% python3 -q
>>> import numpy as np
>>> np.set_printoptions(suppress=True, linewidth=120)
>>> q, _ = np.linalg.qr(np.array([[0.8, -0.3, -0.2, 0.1, 0.5],
...     [0.2, -0.7, -0.3, 0.9, -1.8],
...     [0.2, -0.8, -0.8, -0.6, 1.1],
...     [-0.2, -0.9, 0.8, 1.1, 0.2],
...     [0.7, 0.1, 0.1, 0.3, -0.2]]))
>>> M = -2 * q
>>> print(M.round(2))
[[ 1.43  0.16 -0.19  0.36  1.33]
 [ 0.36  0.93  0.35 -1.7   0.02]
 [ 0.36  1.07  1.24  0.91 -0.59]
 [-0.36  1.35 -1.38  0.38 -0.08]
 [ 1.25 -0.37 -0.63 -0.08 -1.37]]
>>> other = M / np.sqrt((M ** 2).mean(axis=1, keepdims=True))
>>> print(other[0].round(2))
[ 1.6   0.18 -0.21  0.41  1.48]
>>> print(np.round(np.linalg.norm(other, axis=1), 2))
[2.24 2.24 2.24 2.24 2.24]
>>> print(np.linalg.matrix_rank(M - M.mean(axis=1, keepdims=True)))
4
>>> vec = np.array([2, 4, 0, -4, -5])
>>> y = M @ vec
>>> print(y.round(2))
[-4.57 11.15  4.31  3.57  8.22]
>>> print(np.round(np.linalg.solve(M.T, M[2]), 2) + 0)
[0. 0. 1. 0. 0.]
>>> print(np.round(np.linalg.solve(M, M[:, 1]), 2) + 0)
[0. 1. 0. 0. 0.]
>>> print(np.round(np.linalg.solve(M, y + M[:, 0]), 2))
[ 3.  4.  0. -4. -5.]
>>> print(np.round(np.linalg.solve(M, y), 2))
[ 2.  4.  0. -4. -5.]
>>> def softmax(z):
...     e = np.exp(z - z.max(axis=-1, keepdims=True))
...     return e / e.sum(axis=-1, keepdims=True)
... 
>>> print(np.round(softmax(10 * M[3]), 2) + 0)
[0. 1. 0. 0. 0.]
>>> print(np.round(softmax(M).sum(axis=1), 2))
[1. 1. 1. 1. 1.]
>>> scores = M @ M.T / np.sqrt(5)
>>> print(np.round(softmax(scores + np.triu(np.full(scores.shape, -np.inf), 1)), 2))
[[1.   0.   0.   0.   0.  ]
 [0.14 0.86 0.   0.   0.  ]
 [0.13 0.13 0.75 0.   0.  ]
 [0.11 0.11 0.11 0.67 0.  ]
 [0.1  0.1  0.1  0.1  0.6 ]]
>>> print(softmax(scores).round(6).argmax(axis=1))
[0 1 2 3 4]
>>> print(np.allclose(M, M.T))
False
>>> print(np.round(np.linalg.det(M), 2))
-32.0
>>> print(np.round((M + M.T) / 2, 2) + 0)
[[ 1.43  0.26  0.08  0.    1.29]
 [ 0.26  0.93  0.71 -0.18 -0.18]
 [ 0.08  0.71  1.24 -0.23 -0.61]
 [ 0.   -0.18 -0.23  0.38 -0.08]
 [ 1.29 -0.18 -0.61 -0.08 -1.37]]
>>> print(np.round(np.linalg.eigvals(M), 2))
[-2.  +0.j    1.97+0.37j  1.97-0.37j  0.34+1.97j  0.34-1.97j]
>>> print(round(float(np.linalg.eigvals(M).sum().real), 2))
2.61
>>> print(np.round(np.linalg.det(M.T), 2))
-32.0
>>> W0 = np.loadtxt("a.csv", delimiter=",")
>>> print(W0.round(2))
[[-0.41 -0.03 -0.57 -0.72]
 [-0.07 -0.82 -0.42  0.4 ]
 [ 0.81  0.19 -0.55 -0.04]
 [-0.41  0.55 -0.46  0.57]]
>>> # orthonormal columns
>>> f = np.array([-6, -8, -2, -3])
>>> other = W0 + np.outer(f, np.eye(4)[2])
>>> print(other.round(2))
[[-0.41 -0.03 -6.57 -0.72]
 [-0.07 -0.82 -8.42  0.4 ]
 [ 0.81  0.19 -2.55 -0.04]
 [-0.41  0.55 -3.46  0.57]]
>>> print(np.linalg.matrix_rank(np.linalg.inv(other) - np.linalg.inv(W0), tol=1e-8))
1
>>> print(np.linalg.matrix_rank(other - W0))
1
>>> print(round(float(np.linalg.det(other) / np.linalg.det(W0)), 2), np.round(1 + np.linalg.solve(W0, f)[2], 2))
10.18 10.18
>>> q = W0.astype(float).copy()
>>> for j in range(4):
...     q[:, j] -= q[:, :j] @ (q[:, :j].T @ q[:, j])
...     q[:, j] /= np.linalg.norm(q[:, j])
... 
>>> print(q.round(2))
[[-0.41 -0.03 -0.57 -0.72]
 [-0.07 -0.82 -0.42  0.4 ]
 [ 0.81  0.19 -0.55 -0.04]
 [-0.41  0.55 -0.46  0.57]]
>>> th = np.radians(121)
>>> r_ = np.eye(4)
>>> r_[2, 2] = r_[3, 3] = np.cos(th)
>>> r_[2, 3], r_[3, 2] = -np.sin(th), np.sin(th)
>>> print(r_.round(2))
[[ 1.    0.    0.    0.  ]
 [ 0.    1.    0.    0.  ]
 [ 0.    0.   -0.52 -0.86]
 [ 0.    0.    0.86 -0.52]]
>>> other = W0 @ r_.T
>>> print(np.round(np.linalg.det(r_), 2), round(np.trace(r_), 2))
1.0 0.97
>>> print(np.allclose(np.linalg.norm(W0, axis=1), np.linalg.norm(other, axis=1)))
True
>>> print(np.round(np.abs(other - W0).max(axis=0), 2))
[0.   0.   1.47 1.26]
>>> vec = np.array([2, 1, 1, 2])
>>> y = W0 @ vec
>>> print(y.round(2))
[-2.84 -0.57  1.19  0.42]
>>> print(np.round(np.linalg.solve(W0, 2 * y), 2))
[4. 2. 2. 4.]
>>> print(np.round(np.linalg.solve(W0.T, W0[1]), 2) + 0)
[0. 1. 0. 0.]
>>> print(np.round(np.linalg.solve(W0, y), 2))
[2. 1. 1. 2.]
>>> W1 = np.array([[3, 1, 2, 2, 1, 1],
...     [0, 1, 3, 0, 0, 3],
...     [3, 1, 1, 2, 3, 0],
...     [3, 2, 0, 3, 3, 2]])
>>> beta = np.array([0, 1, 5, 5, 5, 0])
>>> act = np.maximum(W0 @ W1 + beta, 0)
>>> print((act > 0).mean(axis=0))
[0.25 0.75 1.   1.   1.   0.5 ]
>>> cent = np.array([[-1, -3], [-1, -1], [1, 0], [-2, -1], [2, 0], [-2, 0]])
>>> print(W1 @ cent)
[[ -6 -12]
 [ -4  -1]
 [ -1 -12]
 [ -9 -14]]
>>> feats = np.load("x.npy")
>>> print(feats)
[[-0.32 -2.08 -2.01]
 [-1.7  -1.86 -0.63]
 [-1.14  1.32 -2.45]
 [ 3.41  6.21  3.01]
 [-1.42 -1.3  -3.28]
 [ 0.4   2.48  0.64]
 [-0.86 -1.8   3.87]
 [-0.83 -0.32  0.26]
 [ 4.68  0.88 -1.41]
 [ 0.26 -2.81  0.06]
 [-1.51 -0.39 -3.12]
 [ 0.14 -2.78  0.74]
 [ 1.44 -1.74  1.34]
 [-2.27 -3.44  0.87]
 [-1.2   2.29  5.33]
 [-0.98  3.03  2.05]
 [-3.01 -0.69  1.5 ]
 [-3.87 -3.67 -0.39]
 [ 0.99  3.04 -0.46]
 [ 1.17  1.63  3.48]
 [-0.69 -2.12  0.66]
 [-0.8   2.66 -2.46]
 [ 0.47  1.03 -4.3 ]
 [-1.41 -1.38 -0.63]
 [-2.7  -3.84 -3.46]
 [ 1.38  2.24 -2.01]
 [-2.06  1.22  2.91]
 [-0.32  1.3   1.69]
 [ 0.4  -1.02  0.32]
 [ 1.78  0.44  1.39]]
>>> P = feats @ np.linalg.solve(feats.T @ feats, feats.T)
>>> print(np.linalg.matrix_rank(np.eye(30) - P))
27
>>> print(np.round(P @ feats[:, 2], 2))
[-2.01 -0.63 -2.45  3.01 -3.28  0.64  3.87  0.26 -1.41  0.06 -3.12  0.74  1.34  0.87  5.33  2.05  1.5  -0.39 -0.46
  3.48  0.66 -2.46 -4.3  -0.63 -3.46 -2.01  2.91  1.69  0.32  1.39]
>>> print(np.round(np.linalg.eigvalsh(P), 2) + 0)
[0. 0. 0. 0. 0. 0. 0. 0. 0. 0. 0. 0. 0. 0. 0. 0. 0. 0. 0. 0. 0. 0. 0. 0. 0. 0. 0. 1. 1. 1.]
